% ipython --no-banner

In [1]: import numpy as np

In [2]: np.set_printoptions(precision=2, suppress=True, linewidth=120, sign=" ")

In [3]: data = np.array([[2.4, -1.8, 3.6],
   ...:     [-1.6, -0.7, 0.2],
   ...:     [0.2, 0.0, -1.9],
   ...:     [0.4, 2.6, -1.9],
   ...:     [-0.4, -1.0, 0.7],
   ...:     [-1.8, 0.7, 0.0],
   ...:     [1.2, 1.7, -1.1],
   ...:     [-0.2, -0.7, 0.6],
   ...:     [-0.8, 0.2, -1.1],
   ...:     [-0.2, 0.8, 1.3],
   ...:     [0.1, 1.3, 1.1],
   ...:     [-0.6, 0.2, 0.5],
   ...:     [-0.6, 1.1, -1.5],
   ...:     [-0.7, 1.2, 1.5],
   ...:     [-0.4, -1.6, -2.2],
   ...:     [-0.6, 1.1, -0.2],
   ...:     [-0.1, -1.5, -0.5],
   ...:     [1.4, -0.8, 0.0],
   ...:     [1.3, 0.6, -2.3]])

In [4]: Xs = data - data.mean(axis=0)

In [5]: U, sigma, vt = np.linalg.svd(Xs, full_matrices=False)

In [6]: (np.sign(U[:, 0]) == np.sign(U[0, 0])).astype(int)
Out[6]: array([ 1,  1,  0,  0,  1,  0,  0,  1,  0,  1,  1,  1,  0,  1,  0,  0,  1,  1,  0])

In [7]: sigma
Out[7]: array([ 6.78,  4.77,  4.3 ])

In [8]: np.round(Xs.mean(axis=0), 2) + 0
Out[8]: array([ 0.,  0.,  0.])

In [9]: round(float((sigma ** 2).sum() ** 2 / (sigma ** 4).sum()), 2)
Out[9]: 2.56

In [10]: np.linalg.matrix_rank(Xs)
Out[10]: np.int64(3)

In [11]: idx = data[:, 1] > np.median(data[:, 1])

In [12]: f = data[idx].mean(axis=0) - data[~idx].mean(axis=0)

In [13]: ((data - data.mean(axis=0)) @ f > 0).astype(int)
Out[13]: array([ 0,  0,  1,  1,  0,  1,  1,  0,  1,  1,  1,  0,  1,  1,  0,  1,  0,  0,  1])

In [14]: np.round((((data - data.mean(axis=0)) @ f > 0) == idx).mean(), 2)
Out[14]: np.float64(0.89)

In [15]: np.argsort(-np.abs(f).round(6), kind="stable")
Out[15]: array([ 1,  2,  0])

In [16]: hat = data @ np.linalg.solve(data.T @ data, data.T)

In [17]: hat @ data[:, 0]
Out[17]: 
array([ 2.4, -1.6,  0.2,  0.4, -0.4, -1.8,  1.2, -0.2, -0.8, -0.2,  0.1, -0.6, -0.6, -0.7, -0.4, -0.6, -0.1,  1.4,
        1.3])

In [18]: np.trace(hat)
Out[18]: np.float64(3.0)

In [19]: np.linalg.matrix_rank(np.eye(19) - hat)
Out[19]: np.int64(16)

In [20]: dist = np.linalg.norm(data[:, None] - data[None], axis=-1)

In [21]: dist[4].round(6).argsort(kind="stable")[:4]
Out[21]: array([  4,   7,  11,   1])

In [22]: dist.shape
Out[22]: (19, 19)

In [23]: x = np.array([0, -5, -3])

In [24]: rhs = data @ x

In [25]: np.round(np.linalg.solve(data.T @ data, data.T @ rhs), 2) + 0
Out[25]: array([ 0., -5., -3.])

In [26]: np.round(np.linalg.lstsq(data, rhs)[0], 2) + 0
Out[26]: array([ 0., -5., -3.])

In [27]: np.round(np.linalg.pinv(data) @ data, 2) + 0
Out[27]: 
array([[ 1.,  0.,  0.],
       [ 0.,  1.,  0.],
       [ 0.,  0.,  1.]])

In [28]: rng = np.random.default_rng(803717)

In [29]: rhs = rhs + 0.1 * rng.normal(size=19)

In [30]: rhs
Out[30]: 
array([ -1.57,   3.  ,   5.79,  -7.35,   2.95,  -3.4 ,  -5.04,   1.65,   2.26,  -7.82,  -9.61,  -2.5 ,  -1.18, -10.42,
        14.5 ,  -4.85,   9.16,   3.91,   3.8 ])

In [31]: beta, *_ = np.linalg.lstsq(data, rhs)

In [32]: beta.round()
Out[32]: array([ 0., -5., -3.])

In [33]: np.round(data.T @ (rhs - data @ beta), 2) + 0
Out[33]: array([ 0.,  0.,  0.])

In [34]: A = np.array([[0, 0, 1, 0], [0, 3, 0, 0], [3, 0, 0, 0], [0, 0, 0, 3]])

In [35]: round(np.linalg.det(A.T), 2)
Out[35]: np.float64(-27.0)

In [36]: round(float(np.linalg.det(A[::-1])), 2)
Out[36]: -27.0

In [37]: round(np.linalg.eigvals(A).sum().real, 2)
Out[37]: np.float64(6.0)

In [38]: idx = rng.permutation(4)

In [39]: B = A[:, idx] * rng.choice([-1, 1], 4)

In [40]: B
Out[40]: 
array([[ 0,  1,  0,  0],
       [ 0,  0,  0, -3],
       [ 3,  0,  0,  0],
       [ 0,  0, -3,  0]])

In [41]: U, _, vt = np.linalg.svd(A.T @ B)

In [42]: idx
Out[42]: array([ 0,  2,  3,  1])

In [43]: U @ vt
Out[43]: 
array([[ 1.,  0.,  0.,  0.],
       [ 0.,  0.,  0., -1.],
       [ 0.,  1.,  0.,  0.],
       [ 0.,  0., -1.,  0.]])

In [44]: np.linalg.lstsq(A, B)[0]
Out[44]: 
array([[ 1.,  0.,  0.,  0.],
       [ 0.,  0.,  0., -1.],
       [ 0.,  1.,  0.,  0.],
       [ 0.,  0., -1.,  0.]])

In [45]: w, V = np.linalg.eig(A)

In [46]: np.round(A @ V[:, 0] - w[0] * V[:, 0], 2) + 0
Out[46]: array([ 0.,  0.,  0.,  0.])

In [47]: np.sort(np.linalg.eigvals(A.T))
Out[47]: array([-1.73,  1.73,  3.  ,  3.  ])

In [48]: np.round(np.prod(w), 2)
Out[48]: np.float64(-27.0)

In [49]: np.sort(np.linalg.eigvals(A @ A))
Out[49]: array([ 3.,  3.,  9.,  9.])

In [50]: w
Out[50]: array([ 1.73, -1.73,  3.  ,  3.  ])

In [51]: A.T @ A
Out[51]: 
array([[ 9,  0,  0,  0],
       [ 0,  9,  0,  0],
       [ 0,  0,  1,  0],
       [ 0,  0,  0,  9]])

In [52]: A[:, 0] @ A[:, 3]
Out[52]: np.int64(0)

In [53]: np.linalg.pinv(A)
Out[53]: 
array([[ 0.  ,  0.  ,  0.33,  0.  ],
       [ 0.  ,  0.33,  0.  ,  0.  ],
       [ 1.  ,  0.  ,  0.  ,  0.  ],
       [ 0.  ,  0.  ,  0.  ,  0.33]])

In [54]: O, r_ = np.linalg.qr(A)

In [55]: r_
Out[55]: 
array([[-3.,  0.,  0.,  0.],
       [ 0.,  3.,  0.,  0.],
       [ 0.,  0., -1.,  0.],
       [ 0.,  0.,  0.,  3.]])

In [56]: O
Out[56]: 
array([[ 0.,  0., -1.,  0.],
       [-0.,  1.,  0.,  0.],
       [-1., -0.,  0.,  0.],
       [-0., -0., -0.,  1.]])

In [57]: O.T @ O
Out[57]: 
array([[ 1.,  0.,  0.,  0.],
       [ 0.,  1.,  0.,  0.],
       [ 0.,  0.,  1.,  0.],
       [ 0.,  0.,  0.,  1.]])

In [58]: O @ r_
Out[58]: 
array([[ 0.,  0.,  1.,  0.],
       [ 0.,  3.,  0.,  0.],
       [ 3.,  0.,  0.,  0.],
       [ 0.,  0.,  0.,  3.]])

In [59]: O.shape, r_.shape
Out[59]: ((4, 4), (4, 4))

In [60]: np.allclose(r_.T @ r_, A.T @ A)
Out[60]: True

In [61]: np.trace(O @ O.T)
Out[61]: np.float64(4.0)

In [62]: np.abs(np.diag(r_))
Out[62]: array([ 3.,  3.,  1.,  3.])

In [63]: J = np.load("x.npy")

In [64]: J
Out[64]: 
array([[ 2.96, -0.44, -0.36],
       [-0.06, -1.39, -2.94],
       [-5.45,  9.29,  9.39],
       [ 2.26,  4.92, -4.79],
       [ 5.2 , -2.13, -6.6 ],
       [-1.3 ,  1.53,  1.95],
       [-0.34, -5.48, -3.74],
       [ 1.85, -0.7 , -2.63],
       [-2.65, -1.91,  1.88],
       [ 3.91, -0.95, -2.91],
       [-1.93,  0.36,  4.76],
       [-3.63, -7.21,  0.08],
       [ 1.41, -5.6 , -4.79],
       [-0.91, -3.46, -2.  ],
       [ 3.17, -1.98, -5.76],
       [-0.86,  0.43,  3.83],
       [-4.65, -1.89,  4.62],
       [ 0.27,  0.7 , -0.74],
       [-2.95,  5.36,  8.08],
       [ 2.72, -5.6 , -7.57],
       [-0.31, -1.36, -3.69],
       [ 1.55,  4.81,  0.72],
       [-2.15, -1.87,  1.47],
       [-0.42,  1.26,  1.64],
       [-1.17,  6.71,  6.11],
       [ 2.04,  0.06, -2.6 ]])

In [65]: f, v = J[22], J[19]

In [66]: round(float(f @ v), 2)
Out[66]: -6.5

In [67]: pr = (f @ v) / (f @ f) * f

In [68]: (v - pr) @ f
Out[68]: np.float64(0.0)

In [69]: v - pr
Out[69]: array([ 1.36, -6.78, -6.64])

In [70]: cent = 5 * np.array([[-1.0, 0.7, -0.4], [-0.7, 0.0, 1.4], [-0.4, -0.4, 0.9]])

In [71]: idx = rng.integers(0, 3, 11)

In [72]: feats = cent[idx] + rng.normal(size=(11, 3))

In [73]: feats
Out[73]: 
array([[-1.59, -1.09,  4.28],
       [-2.37, -2.58,  4.62],
       [-1.91, -0.68,  3.91],
       [-2.51, -1.91,  4.84],
       [-3.88,  3.28, -2.77],
       [-2.98,  0.45,  6.31],
       [-4.12, -1.28,  8.21],
       [-3.75,  3.55, -1.38],
       [-2.19, -2.03,  6.29],
       [-2.87,  0.97,  7.45],
       [-0.8 , -1.95,  3.49]])

In [74]: dist = np.linalg.norm(feats[:, None] - feats[None], axis=-1)

In [75]: np.linalg.matrix_rank(dist ** 2)
Out[75]: np.int64(5)

In [76]: dist[8].round(6).argsort(kind="stable")[:4]
Out[76]: array([ 8,  3,  1,  0])

In [77]: Xs = feats - feats.mean(axis=0)

In [78]: U, sigma, vt = np.linalg.svd(Xs, full_matrices=False)

In [79]: np.round(Xs.mean(axis=0), 2) + 0
Out[79]: array([ 0.,  0.,  0.])

In [80]: np.abs(vt[-1])
Out[80]: array([ 0.87,  0.47,  0.15])

In [81]: (np.sign(U[:, 0]) == np.sign(U[0, 0])).astype(int)
Out[81]: array([ 1,  1,  1,  1,  0,  1,  1,  0,  1,  1,  1])

In [82]: np.abs(U[:, 0]).argmax()
Out[82]: np.int64(4)

In [83]: B = np.array([[-4, -3]])

In [84]: F = np.block([[np.zeros((1, 1)), B], [B.T, np.zeros((2, 2))]])

In [85]: F
Out[85]: 
array([[ 0., -4., -3.],
       [-4.,  0.,  0.],
       [-3.,  0.,  0.]])

In [86]: rk = np.linalg.matrix_rank(F)

In [87]: rk
Out[87]: np.int64(2)

In [88]: ns = np.linalg.svd(F)[2][rk:].T

In [89]: np.linalg.matrix_rank(F.T @ F), np.linalg.matrix_rank(F @ F.T)
Out[89]: (np.int64(2), np.int64(2))

In [90]: np.round(F @ ns, 2) + 0
Out[90]: 
array([[ 0.],
       [ 0.],
       [ 0.]])

In [91]: ns.shape
Out[91]: (3, 1)

In [92]: ns @ ns.T
Out[92]: 
array([[ 0.  ,  0.  ,  0.  ],
       [ 0.  ,  0.36, -0.48],
       [ 0.  , -0.48,  0.64]])

In [93]: [int(np.linalg.matrix_rank(F[:, :j + 1])) for j in range(3)]
Out[93]: [1, 2, 2]
